>>> import numpy as np
>>> import numpy.linalg as la
>>> np.set_printoptions(precision=4, suppress=True, linewidth=140, legacy="1.25")
>>> data = -1 * np.eye(4) + np.eye(4, k=1)
>>> data
array([[-1.,  1.,  0.,  0.],
       [ 0., -1.,  1.,  0.],
       [ 0.,  0., -1.,  1.],
       [ 0.,  0.,  0., -1.]])
>>> # triangular: eigenvalues sit on the diagonal
>>> rng = np.random.default_rng(44738)
>>> labels = rng.permutation(4)
>>> labels
array([3, 0, 2, 1])
>>> M2 = data[labels][:, labels]
>>> np.diag(M2)
array([-1., -1., -1., -1.])
>>> M2
array([[-1.,  0.,  0.,  0.],
       [ 0., -1.,  0.,  1.],
       [ 1.,  0., -1.,  0.],
       [ 0.,  0.,  1., -1.]])
>>> r0 = np.array([0, 1, 0])
>>> np.cross(data[0, :3], data[3, :3])
array([ 0.,  0., -0.])
>>> np.correlate(data[0], data[3], "full")
array([ 1., -1.,  0.,  0.,  0.,  0.,  0.])
>>> np.array([np.convolve(row, r0, "same") for row in data])
array([[-1.,  1.,  0.,  0.],
       [ 0., -1.,  1.,  0.],
       [ 0.,  0., -1.,  1.],
       [ 0.,  0.,  0., -1.]])
>>> O = data.astype(float).copy()
>>> for j in range(4):
...     O[:, j] -= O[:, :j] @ (O[:, :j].T @ O[:, j])
...     O[:, j] /= la.norm(O[:, j])
... 
>>> O
array([[-1.,  0.,  0.,  0.],
       [ 0., -1.,  0.,  0.],
       [ 0.,  0., -1.,  0.],
       [ 0.,  0.,  0., -1.]])
>>> O.T @ data
array([[ 1., -1.,  0.,  0.],
       [ 0.,  1., -1.,  0.],
       [ 0.,  0.,  1., -1.],
       [ 0.,  0.,  0.,  1.]])
>>> np.sort(la.eigvals(data))
array([-1., -1., -1., -1.])
>>> np.prod(np.diag(data)), round(la.det(data), 4)
(1.0, 1.0)
>>> la.matrix_power(data - np.diag(np.diag(data)), 4)
array([[0., 0., 0., 0.],
       [0., 0., 0., 0.],
       [0., 0., 0., 0.],
       [0., 0., 0., 0.]])
>>> w, V = la.eig(data)
>>> np.sort(la.eigvals(data @ data))
array([1., 1., 1., 1.])
>>> w
array([-1., -1., -1., -1.])
>>> np.sort(la.eigvals(data.T))
array([-1., -1., -1., -1.])
>>> np.prod(w)
1.0
>>> arr = np.load("m.npy")
>>> arr
array([[ -9, -24, -24, -27,  -6,  -6, -24,   0, -27],
       [  0,   0,   0,   0,   0,   0,   0,   0,   0],
       [  6,  16,  16,  18,   4,   4,  16,   0,  18],
       [  6,  16,  16,  18,   4,   4,  16,   0,  18],
       [  6,  16,  16,  18,   4,   4,  16,   0,  18],
       [ -6, -16, -16, -18,  -4,  -4, -16,   0, -18]])
>>> # row 3 repeats row 2
>>> [round(float(x), 4) for x in la.svd(arr, compute_uv=False)[:3]]
[96.3068, 0.0, 0.0]
>>> U, sig, vt = la.svd(arr)
>>> V = vt[:(sig > 1e-8).sum()]
>>> x0 = arr[4] + -3 * arr[1] + rng.integers(2) * np.eye(9)[7]
>>> x0
array([ 6., 16., 16., 18.,  4.,  4., 16.,  1., 18.])
>>> V.T @ V
array([[0.0243, 0.0647, 0.0647, 0.0728, 0.0162, 0.0162, 0.0647, 0.    , 0.0728],
       [0.0647, 0.1725, 0.1725, 0.1941, 0.0431, 0.0431, 0.1725, 0.    , 0.1941],
       [0.0647, 0.1725, 0.1725, 0.1941, 0.0431, 0.0431, 0.1725, 0.    , 0.1941],
       [0.0728, 0.1941, 0.1941, 0.2183, 0.0485, 0.0485, 0.1941, 0.    , 0.2183],
       [0.0162, 0.0431, 0.0431, 0.0485, 0.0108, 0.0108, 0.0431, 0.    , 0.0485],
       [0.0162, 0.0431, 0.0431, 0.0485, 0.0108, 0.0108, 0.0431, 0.    , 0.0485],
       [0.0647, 0.1725, 0.1725, 0.1941, 0.0431, 0.0431, 0.1725, 0.    , 0.1941],
       [0.    , 0.    , 0.    , 0.    , 0.    , 0.    , 0.    , 0.    , 0.    ],
       [0.0728, 0.1941, 0.1941, 0.2183, 0.0485, 0.0485, 0.1941, 0.    , 0.2183]])
>>> np.diag(V.T @ V)
array([0.0243, 0.1725, 0.1725, 0.2183, 0.0108, 0.0108, 0.1725, 0.    , 0.2183])
>>> np.round(la.norm(x0 - V.T @ V @ x0), 4)
1.0
>>> r = la.matrix_rank(arr)
>>> r
1
>>> N = la.svd(arr)[2][r:].T
>>> la.matrix_rank(arr.T @ arr), la.matrix_rank(arr @ arr.T)
(1, 1)
>>> [int(la.matrix_rank(arr[:i])) for i in range(1, len(arr) + 1)]
[1, 1, 1, 1, 1, 1]
>>> np.allclose(arr @ N, 0)
True
>>> N.shape
(9, 8)
>>> N @ N.T
array([[ 0.9757, -0.0647, -0.0647, -0.0728, -0.0162, -0.0162, -0.0647,  0.    , -0.0728],
       [-0.0647,  0.8275, -0.1725, -0.1941, -0.0431, -0.0431, -0.1725,  0.    , -0.1941],
       [-0.0647, -0.1725,  0.8275, -0.1941, -0.0431, -0.0431, -0.1725,  0.    , -0.1941],
       [-0.0728, -0.1941, -0.1941,  0.7817, -0.0485, -0.0485, -0.1941,  0.    , -0.2183],
       [-0.0162, -0.0431, -0.0431, -0.0485,  0.9892, -0.0108, -0.0431,  0.    , -0.0485],
       [-0.0162, -0.0431, -0.0431, -0.0485, -0.0108,  0.9892, -0.0431,  0.    , -0.0485],
       [-0.0647, -0.1725, -0.1725, -0.1941, -0.0431, -0.0431,  0.8275,  0.    , -0.1941],
       [ 0.    ,  0.    ,  0.    ,  0.    ,  0.    ,  0.    ,  0.    ,  1.    ,  0.    ],
       [-0.0728, -0.1941, -0.1941, -0.2183, -0.0485, -0.0485, -0.1941,  0.    ,  0.7817]])
>>> round(np.trace(la.pinv(arr) @ arr), 4)
1.0
>>> x0 = np.array([-2, -1, 2, -1, -1, 1, 2, -1, 2])
>>> arr @ np.ones(9)
array([-147.,    0.,   98.,   98.,   98.,  -98.])
>>> (arr @ x0).argmax()
2
>>> la.norm(arr @ x0) <= la.norm(arr, 2) * la.norm(x0) + 1e-9
True
>>> arr * x0
array([[ 18,  24, -48,  27,   6,  -6, -48,   0, -54],
       [  0,   0,   0,   0,   0,   0,   0,   0,   0],
       [-12, -16,  32, -18,  -4,   4,  32,   0,  36],
       [-12, -16,  32, -18,  -4,   4,  32,   0,  36],
       [-12, -16,  32, -18,  -4,   4,  32,   0,  36],
       [ 12,  16, -32,  18,   4,  -4, -32,   0, -36]])
